% python3 -q
>>> import numpy as np
>>> from numpy import linalg as LA
>>> np.set_printoptions(precision=3, suppress=True, linewidth=140, sign=" ")
>>> def rd(a):
...     return np.round(a, 3) + 0
... 
>>> K = np.array([[0.0, 3.0, -1.0], [0.0, 0.0, 2.0], [0.0, 3.0, 0.0]])
>>> K
array([[ 0.,  3., -1.],
       [ 0.,  0.,  2.],
       [ 0.,  3.,  0.]])
>>> rd(LA.eigvals(K))
array([ 0.   ,  2.449, -2.449])
>>> rd(LA.det(K[::-1]))
np.float64(0.0)
>>> np.einsum("ij,ji->", K, K)
np.float64(12.0)
>>> rd(LA.det(2 * K)), rd(LA.det(K))
(np.float64(0.0), np.float64(0.0))
>>> np.einsum("ii->", K)
np.float64(0.0)
>>> np.argsort(-LA.norm(K, axis=0).round(6), kind="stable")[:3]
array([ 1,  2,  0])
>>> [round(float(x), 3) for x in LA.svd(K, compute_uv=False)[:3]]
[4.32, 2.084, 0.0]
>>> LA.matrix_rank(K, rtol=0.1)
np.int64(2)
>>> left, sigma, vt = LA.svd(K)
>>> np.argmax(sigma[:-1] / (sigma[1:] + 1e-6)) + 1
np.int64(2)
>>> Y = left[:, :2] @ np.diag(sigma[:2]) @ vt[:2]
>>> rd(LA.norm(K - Y) / LA.norm(K))
np.float64(0.0)
>>> rd(LA.norm(K - Y, 2)), sigma[2]
(np.float64(0.0), np.float64(0.0))
>>> LA.matrix_rank(K, rtol=0.05)
np.int64(2)
>>> LA.matrix_rank(Y)
np.int64(2)
>>> rd(np.abs(K - Y).max())
np.float64(0.0)
>>> basis = np.sign(np.array([[1, -3, 0], [0, 0, -2], [-2, -1, 0]]))
>>> Y = (np.tril(basis, -1) + np.eye(3)) @ (np.triu(basis, 1) + np.eye(3))
>>> ev = np.array([0, 1, -1])
>>> F = np.rint(Y * ev @ LA.inv(Y)) + 0
>>> F
array([[-1., -2., -1.],
       [ 2.,  3.,  2.],
       [-2., -2., -2.]])
>>> left, sigma, vt = LA.svd(F)
>>> vecs = vt[:(sigma > 1e-8).sum()]
>>> rng = np.random.default_rng(60)
>>> x = F[0] + 4 * F[1] + rng.integers(2) * np.eye(3)[0]
>>> x
array([  7.,  10.,   7.])
>>> rd(vecs.T @ vecs)
array([[ 0.5,  0. ,  0.5],
       [ 0. ,  1. ,  0. ],
       [ 0.5,  0. ,  0.5]])
>>> rd(np.diag(vecs.T @ vecs))
array([ 0.5,  1. ,  0.5])
>>> LA.matrix_rank(np.vstack([F, x]))
np.int64(2)
>>> np.allclose(vecs.T @ vecs @ x, x)
True
>>> rd(LA.norm(x - vecs.T @ vecs @ x))
np.float64(0.0)
>>> W0 = np.load("dump.npy")
>>> W0
array([[ 0,  0,  1,  0],
       [ 1,  0,  0,  0],
       [ 0,  1,  0,  0],
       [ 0,  0,  0,  1]])
>>> Y = W0 + rng.integers(-2, 3, (4, 1)) @ rng.integers(-2, 3, (1, 4))
>>> Y
array([[ 2, -2, -1, -2],
       [ 3, -2, -2, -2],
       [ 4, -3, -4, -4],
       [-4,  4,  4,  5]])
>>> np.abs(Y - W0).sum(axis=1)
array([  8,   8,  16,  16])
>>> LA.matrix_rank(Y - W0, tol=1e-8)
np.int64(1)
>>> Y - W0
array([[ 2, -2, -2, -2],
       [ 2, -2, -2, -2],
       [ 4, -4, -4, -4],
       [-4,  4,  4,  4]])
>>> LA.matrix_power(Y, 2)
array([[ 2, -5, -2, -6],
       [ 0, -4,  1, -4],
       [-1, -6,  2, -6],
       [ 0,  8,  0,  9]])
>>> np.trace(Y)
np.int64(1)
>>> np.allclose(Y, Y.T)
False
>>> rd(np.sort(np.abs(LA.eigvals(Y))))
array([ 0.254,  1.   ,  1.861,  2.115])
>>> Y @ Y
array([[ 2, -5, -2, -6],
       [ 0, -4,  1, -4],
       [-1, -6,  2, -6],
       [ 0,  8,  0,  9]])
>>> (Y + Y.T) / 2
array([[ 2. ,  0.5,  1.5, -3. ],
       [ 0.5, -2. , -2.5,  1. ],
       [ 1.5, -2.5, -4. ,  0. ],
       [-3. ,  1. ,  0. ,  5. ]])
>>> mat = np.loadtxt("layer6.csv", delimiter=",")
>>> mat
array([[ 7.412,  2.882,  6.063],
       [ 1.248, -9.578,  2.589],
       [-9.399, -0.4  ,  3.39 ],
       [ 3.187,  7.915, -5.215],
       [ 2.474, -4.809,  8.412],
       [-9.14 ,  3.725, -1.609],
       [ 7.374, -6.689, -0.934],
       [-8.663,  4.542, -2.077],
       [-8.698, -4.394,  2.244],
       [-7.872, -2.802,  5.493],
       [ 3.963,  7.935,  4.618],
       [-3.957,  0.815,  9.147],
       [ 0.113, -9.999, -0.09 ],
       [-4.693,  4.173, -7.782],
       [ 2.56 , -4.667, -8.466],
       [ 2.693,  3.739,  8.875],
       [-3.322,  3.355, -8.815],
       [ 4.442, -8.936,  0.649],
       [-0.534,  7.624,  6.449],
       [-5.666, -6.593,  4.942],
       [-8.363, -5.458, -0.526]])
>>> Y = mat / LA.norm(mat, axis=1)
Traceback (most recent call last):
  File "<python-input-52>", line 1, in <module>
    Y = mat / LA.norm(mat, axis=1)
        ~~~~^~~~~~~~~~~~~~~~~~~~~~
ValueError: operands could not be broadcast together with shapes (21,3) (21,) 
>>> Y = mat / LA.norm(mat, axis=1, keepdims=True)
>>> G = Y @ Y.T
>>> rd(np.degrees(np.arccos(np.clip(G[11, 20], -1, 1))))
np.float64(76.212)
